$ python -q
>>> import numpy as np
>>> import numpy.linalg as la
>>> np.set_printoptions(precision=1, suppress=True, linewidth=100)
>>> def rd(a):
...     return np.round(a, 1) + 0
... 
>>> A = np.load("sample8.npy")
>>> A
array([[ 1,  1, -1, -1, -1, -1,  1,  1],
       [ 1,  1,  1,  1,  1,  1,  1,  1],
       [ 1,  1,  1,  1, -1, -1, -1, -1],
       [ 1, -1,  1, -1,  1, -1,  1, -1],
       [ 1,  1, -1, -1,  1,  1, -1, -1],
       [ 1, -1, -1,  1,  1, -1, -1,  1],
       [ 1, -1, -1,  1, -1,  1,  1, -1],
       [ 1, -1,  1, -1, -1,  1, -1,  1]])
>>> x = np.array([5, -5, 1, -1, -1, 0, -2, 5])
>>> target = A @ x
>>> target
array([ 4,  2, -2,  4, -4, 14,  2, 20])
>>> rd(la.solve(A, A[:, 7]))
array([0., 0., 0., 0., 0., 0., 0., 1.])
>>> rd(la.solve(A, -1 * target))
array([-5.,  5., -1.,  1.,  1.,  0.,  2., -5.])
>>> A.sum(axis=1)
array([0, 8, 0, 0, 0, 0, 0, 0])
>>> print(np.diff(A, axis=0))
[[ 0  0  2  2  2  2  0  0]
 [ 0  0  0  0 -2 -2 -2 -2]
 [ 0 -2  0 -2  2  0  2  0]
 [ 0  2 -2  0  0  2 -2  0]
 [ 0 -2  0  2  0 -2  0  2]
 [ 0  0  0  0 -2  2  2 -2]
 [ 0  0  2 -2  0  0 -2  2]]
>>> print(A.mean(axis=0))
[1. 0. 0. 0. 0. 0. 0. 0.]
>>> rd(la.svd(A, compute_uv=False))
array([2.8, 2.8, 2.8, 2.8, 2.8, 2.8, 2.8, 2.8])
>>> la.matrix_rank(A)
np.int64(8)
>>> np.count_nonzero(A)
np.int64(64)
>>> A.sum(axis=0)
array([8, 0, 0, 0, 0, 0, 0, 0])
>>> x = np.array([-2, 5, 5, -4, -2, 2, -2, -1])
>>> target = A @ x
>>> coef, lr = np.zeros(8), 1 / la.norm(A, 2) ** 2
>>> for i in range(25):
...     coef -= lr * A.T @ (A @ coef - target)
...     if i % 5 == 0: print(i, round(la.norm(A @ coef - target), 1))
... 
0 0.0
5 0.0
10 0.0
15 0.0
20 0.0
>>> rd(coef)
array([-2.,  5.,  5., -4., -2.,  2., -2., -1.])
>>> J = np.array([[-6, 0, -9, -6, -9, 0, 0, -3, -3, -6],
...     [6, 0, 9, 6, 9, 0, 0, 3, 3, 6],
...     [-6, 0, -9, -6, -9, 0, 0, -3, -3, -6],
...     [2, 0, 3, 2, 3, 0, 0, 1, 1, 2],
...     [4, 0, 6, 4, 6, 0, 0, 2, 2, 4]])
>>> la.lstsq(J[:-1].T, J[-1])[2]
np.int32(1)
>>> rd(np.trace(la.pinv(J) @ J))
np.float64(1.0)
>>> U, sigma, VT = la.svd(J)
>>> np.argmax(sigma[:-1] / (sigma[1:] + 1e-6)) + 1
np.int64(1)
>>> print(rd(sigma))
[32.  0.  0.  0.  0.]
>>> A2 = U[:, :1] @ np.diag(sigma[:1]) @ VT[:1]
>>> print(rd(la.norm(J - A2, 2)), rd(sigma[1]))
0.0 0.0
>>> la.matrix_rank(J, rtol=0.05)
np.int64(1)
>>> data = np.load("data.npy")
>>> print(rd(data))
[[-0.7  1.7 -0.9  1.6  0.1  0.   1.4]
 [-1.2  0.  -0.4 -1.3 -2.3 -0.5  0.6]
 [ 0.3 -0.7 -0.7 -0.5  1.1 -2.3  1.1]
 [-1.9  0.6  1.8 -0.6  1.1 -0.2  0.1]
 [-0.4  0.9 -0.5  0.6 -0.3 -1.5 -2.2]
 [ 1.3  0.6  2.   0.6 -1.1 -1.   0.5]
 [ 1.   2.  -0.4 -1.8  0.5  0.2 -0.1]]
>>> rng = np.random.default_rng(589)
>>> idx = rng.permutation(7)
>>> idx
array([6, 5, 1, 0, 3, 2, 4])
>>> A2 = data[idx][:, idx]
>>> rd(np.trace(A2))
np.float64(-3.3)
>>> rd(np.sort(np.abs(la.eigvals(A2))))
array([3., 3., 3., 3., 3., 3., 3.])
>>> np.allclose(A2, data)
False
>>> rd(np.diag(A2))
array([-0.1, -1. ,  0. , -0.7, -0.6, -0.7, -0.3])
